$ ipython --no-banner

In [1]: import numpy as np

In [2]: import numpy.linalg as la

In [3]: np.set_printoptions(precision=4, suppress=True, linewidth=160)

In [4]: tidy = lambda a: np.round(a, 4) + 0

In [5]: E = np.load("block18.npy")

In [6]: E
Out[6]: 
array([[1, 0, 0],
       [0, 1, 0],
       [0, 0, 1]])

In [7]: rng = np.random.default_rng(143991)

In [8]: Y = E + rng.integers(-2, 3, (3, 1)) @ rng.integers(-2, 3, (1, 3))

In [9]: Y
Out[9]: 
array([[ 1,  0,  0],
       [ 0,  1,  0],
       [ 0, -1, -1]])

In [10]: la.matrix_rank(Y - E, tol=1e-8)
Out[10]: np.int64(1)

In [11]: tidy(la.svd(Y - E, compute_uv=False))
Out[11]: array([2.2361, 0.    , 0.    ])

In [12]: print(np.abs(Y - E).sum(axis=1))
[0 0 3]

In [13]: O = E.astype(float).copy()

In [14]: for j in range(3):
    ...:     O[:, j] -= O[:, :j] @ (O[:, :j].T @ O[:, j])
    ...:     O[:, j] /= la.norm(O[:, j])
    ...: 

In [15]: O.T @ O
Out[15]: 
array([[1., 0., 0.],
       [0., 1., 0.],
       [0., 0., 1.]])

In [16]: Y = la.inv(E)

In [17]: tidy(la.slogdet(E)[0])
Out[17]: np.float64(1.0)

In [18]: (np.abs(Y) > 1e-9).astype(int)
Out[18]: 
array([[1, 0, 0],
       [0, 1, 0],
       [0, 0, 1]])

In [19]: print(tidy(la.inv(Y)))
[[1. 0. 0.]
 [0. 1. 0.]
 [0. 0. 1.]]

In [20]: E @ Y
Out[20]: 
array([[1., 0., 0.],
       [0., 1., 0.],
       [0., 0., 1.]])

In [21]: np.allclose(Y, E.T)
Out[21]: True

In [22]: Y
Out[22]: 
array([[1., 0., 0.],
       [0., 1., 0.],
       [0., 0., 1.]])

In [23]: print(tidy(la.svd(E, compute_uv=False)))
[1. 1. 1.]

In [24]: E[:, 1] @ E[:, 0]
Out[24]: np.int64(0)

In [25]: tidy(la.norm(E, axis=0))
Out[25]: array([1., 1., 1.])

In [26]: Y = np.array([[0, -1, -1], [2, -2, -1], [1, 2, 1]])

In [27]: A = Y + Y.T

In [28]: A
Out[28]: 
array([[ 0,  1,  0],
       [ 1, -4,  1],
       [ 0,  1,  2]])

In [29]: x = np.array([-4, -1, 0])

In [30]: tidy(la.inv(E))
Out[30]: 
array([[1., 0., 0.],
       [0., 1., 0.],
       [0., 0., 1.]])

In [31]: 3 - la.matrix_rank(E - np.eye(3), tol=1e-8)
Out[31]: np.int64(3)

In [32]: tidy(np.sort(np.abs(np.degrees(np.angle(la.eigvals(E))))))
Out[32]: array([0., 0., 0.])

In [33]: w, V = la.eigh(A)

In [34]: x = np.array([-1, 0, -5])

In [35]: x @ A @ x
Out[35]: np.int64(50)

In [36]: tidy(V * np.maximum(w, 0) @ V.T)
Out[36]: 
array([[0.2119, 0.0711, 0.1455],
       [0.0711, 0.0729, 0.3621],
       [0.1455, 0.3621, 2.0999]])

In [37]: tidy(V * np.abs(w) @ V.T)
Out[37]: 
array([[ 0.4237, -0.8578,  0.291 ],
       [-0.8578,  4.1459, -0.2758],
       [ 0.291 , -0.2758,  2.1998]])

In [38]: tidy(x @ A @ x / (x @ x)), tidy(w[0]), tidy(w[-1])
Out[38]: (np.float64(1.9231), np.float64(-4.3847), np.float64(2.175))

In [39]: print(np.abs(A).sum(axis=1).max(), tidy(np.abs(w).max()))
6 4.3847

In [40]: O = A.astype(float).copy()

In [41]: for j in range(3):
    ...:     O[:, j] -= O[:, :j] @ (O[:, :j].T @ O[:, j])
    ...:     O[:, j] /= la.norm(O[:, j])
    ...: 

In [42]: tidy(O.T @ A)
Out[42]: 
array([[ 1.    , -4.    ,  1.    ],
       [ 0.    ,  1.4142,  1.4142],
       [ 0.    ,  0.    ,  1.4142]])

In [43]: tidy(O.T @ O)
Out[43]: 
array([[1., 0., 0.],
       [0., 1., 0.],
       [0., 0., 1.]])

In [44]: Uu, sv, Vh = la.svd(A, full_matrices=False)

In [45]: np.allclose(Uu * sv @ Vh, A)
Out[45]: True

In [46]: np.abs(Uu[:, 0]).round(6).argmax()
Out[46]: np.int64(1)

In [47]: tidy(np.cumsum(sv ** 2) / np.sum(sv ** 2))
Out[47]: array([0.8011, 0.9982, 1.    ])

In [48]: tidy(sv)
Out[48]: array([4.3847, 2.175 , 0.2097])

In [49]: feats = np.loadtxt("mat.csv", delimiter=",")

In [50]: feats
Out[50]: 
array([[-30.,   3.,   1.,  -1.],
       [  1., -47.,  -3.,  -1.],
       [ -2.,  -1., -22.,   3.],
       [ -3.,  -3.,  -3., -44.]])

In [51]: x = np.array([1, 0, 2, 1])

In [52]: y = feats @ x

In [53]: print(y)
[-29.  -6. -43. -53.]

In [54]: tidy(la.solve(feats, 3 * y))
Out[54]: array([3., 0., 6., 3.])

In [55]: tidy(la.solve(feats, feats[:, 2]))
Out[55]: array([0., 0., 1., 0.])

In [56]: tidy(la.solve(feats, y))
Out[56]: array([1., 0., 2., 1.])

In [57]: z = rng.permutation(4)

In [58]: z
Out[58]: array([0, 2, 3, 1])

In [59]: Y = feats[z][:, z]

In [60]: Y
Out[60]: 
array([[-30.,   1.,  -1.,   3.],
       [ -2., -22.,   3.,  -1.],
       [ -3.,  -3., -44.,  -3.],
       [  1.,  -3.,  -1., -47.]])

In [61]: tidy(np.sort(np.abs(la.eigvals(Y))))
Out[61]: array([22.5185, 29.3041, 43.524 , 47.6534])

In [62]: print(tidy(np.sort(np.abs(la.eigvals(feats)))))
[22.5185 29.3041 43.524  47.6534]

In [63]: print(np.allclose(feats, feats.T))
False

In [64]: tidy(np.abs(la.eigvals(feats)).max())
Out[64]: np.float64(47.6534)

In [65]: def softmax(z):
    ...:     e = np.exp(z - z.max(axis=-1, keepdims=True))
    ...:     return e / e.sum(axis=-1, keepdims=True)
    ...: 

In [66]: print(tidy(softmax(10 * feats[2])))
[0. 0. 0. 1.]

In [67]: print(tidy(softmax(feats[2] + 5)))
[0.0066 0.0179 0.     0.9756]

In [68]: tidy(softmax(feats[2]))
Out[68]: array([0.0066, 0.0179, 0.    , 0.9756])

In [69]: tidy(softmax(feats).sum(axis=1))
Out[69]: array([1., 1., 1., 1.])

In [70]: S = feats @ feats.T / np.sqrt(4)

In [71]: tidy(softmax(S))
Out[71]: 
array([[1., 0., 0., 0.],
       [0., 1., 0., 0.],
       [0., 0., 1., 0.],
       [0., 0., 0., 1.]])

In [72]: softmax(S).round(6).argmax(axis=1)
Out[72]: array([0, 1, 2, 3])

In [73]: O = feats.astype(float).copy()

In [74]: for j in range(4):
    ...:     O[:, j] -= O[:, :j] @ (O[:, :j].T @ O[:, j])
    ...:     O[:, j] /= la.norm(O[:, j])
    ...: 

In [75]: tidy(O.T @ O)
Out[75]: 
array([[1., 0., 0., 0.],
       [0., 1., 0., 0.],
       [0., 0., 1., 0.],
       [0., 0., 0., 1.]])

In [76]: F = np.minimum.outer(np.arange(1, 4), np.arange(1, 4)) * -2

In [77]: F
Out[77]: 
array([[-2, -2, -2],
       [-2, -4, -4],
       [-2, -4, -6]])

In [78]: z = rng.permutation(3)

In [79]: Y = F[:, z] * rng.choice([-1, 1], 3)

In [80]: print(Y)
[[-2  2 -2]
 [-4  2 -4]
 [-4  2 -6]]

In [81]: Uu, _, Vh = la.svd(F.T @ Y)

In [82]: tidy(Uu @ Vh)
Out[82]: 
array([[ 0., -1.,  0.],
       [ 1.,  0.,  0.],
       [ 0.,  0.,  1.]])

In [83]: tidy(la.lstsq(F, Y)[0])
Out[83]: 
array([[ 0., -1.,  0.],
       [ 1.,  0.,  0.],
       [ 0.,  0.,  1.]])

In [84]: print(z)
[1 0 2]

In [85]: O, V = la.qr(Y[:, :1])[0], la.qr(Y[:, 1:])[0]

In [86]: sv = la.svd(O.T @ V, compute_uv=False)

In [87]: print(tidy(sv))
[0.9907]

In [88]: tidy(la.norm(O @ O.T - V @ V.T, 2))
Out[88]: np.float64(1.0)

In [89]: print(tidy(la.det(F)))
-8.0

In [90]: F @ F
Out[90]: 
array([[12, 20, 24],
       [20, 36, 44],
       [24, 44, 56]])

In [91]: M = np.load("run15.npy")

In [92]: M
Out[92]: 
array([[1, 0, 0],
       [1, 1, 0],
       [4, 2, 1]])

In [93]: print(tidy(la.det(M[::-1])))
-1.0

In [94]: print(tidy(la.det(M.T)))
1.0

In [95]: np.poly(M)
Out[95]: array([ 1., -3.,  3., -1.])

In [96]: tidy(la.eigvals(M).sum().real)
Out[96]: np.float64(3.0)

In [97]: O, r_ = la.qr(M)

In [98]: tidy(r_)
Out[98]: 
array([[-4.2426, -2.1213, -0.9428],
       [ 0.    , -0.7071,  0.    ],
       [ 0.    ,  0.    ,  0.3333]])

In [99]: tidy(O)
Out[99]: 
array([[-0.2357,  0.7071, -0.6667],
       [-0.2357, -0.7071, -0.6667],
       [-0.9428,  0.    ,  0.3333]])

In [100]: O.shape, r_.shape
Out[100]: ((3, 3), (3, 3))

In [101]: tidy(abs(r_[0, 0])), tidy(la.norm(M[:, 0]))
Out[101]: (np.float64(4.2426), np.float64(4.2426))

In [102]: Y = np.array([[0, 1], [3, 1]])

In [103]: cent = np.kron(Y, E)

In [104]: cent
Out[104]: 
array([[0, 0, 0, 1, 0, 0],
       [0, 0, 0, 0, 1, 0],
       [0, 0, 0, 0, 0, 1],
       [3, 0, 0, 1, 0, 0],
       [0, 3, 0, 0, 1, 0],
       [0, 0, 3, 0, 0, 1]])

In [105]: J = np.load("layer2.npy")

In [106]: print(J)
[[ 0.  3.  0.  0.]
 [ 0.  3.  0.  0.]
 [ 0.  0.  3.  0.]
 [-3.  3.  0.  3.]]

In [107]: T = np.stack([J, 2 * J, J[::-1]])

In [108]: print(np.einsum("bij,cij->bc", T, T))
[[ 54. 108.  18.]
 [108. 216.  36.]
 [ 18.  36.  54.]]

In [109]: la.matrix_rank(T.reshape(3, -1))
Out[109]: np.int64(2)

In [110]: T.sum(axis=0)
Out[110]: 
array([[-3., 12.,  0.,  3.],
       [ 0.,  9.,  3.,  0.],
       [ 0.,  3.,  9.,  0.],
       [-9., 12.,  0.,  9.]])

In [111]: print(tidy(la.norm(T, axis=(1, 2))))
[ 7.3485 14.6969  7.3485]

In [112]: Uu, sv, Vh = la.svd(J)

In [113]: np.argmax(sv[:-1] / (sv[1:] + 1e-6)) + 1
Out[113]: np.int64(3)

In [114]: Y = Uu[:, :3] @ np.diag(sv[:3]) @ Vh[:3]

In [115]: tidy(Y)
Out[115]: 
array([[ 0.,  3.,  0.,  0.],
       [ 0.,  3.,  0.,  0.],
       [ 0.,  0.,  3.,  0.],
       [-3.,  3.,  0.,  3.]])

In [116]: tidy(la.norm(J - Y) / la.norm(J))
Out[116]: np.float64(0.0)

In [117]: tidy(la.norm(J - Y, 2)), tidy(sv[3])
Out[117]: (np.float64(0.0), np.float64(0.0))
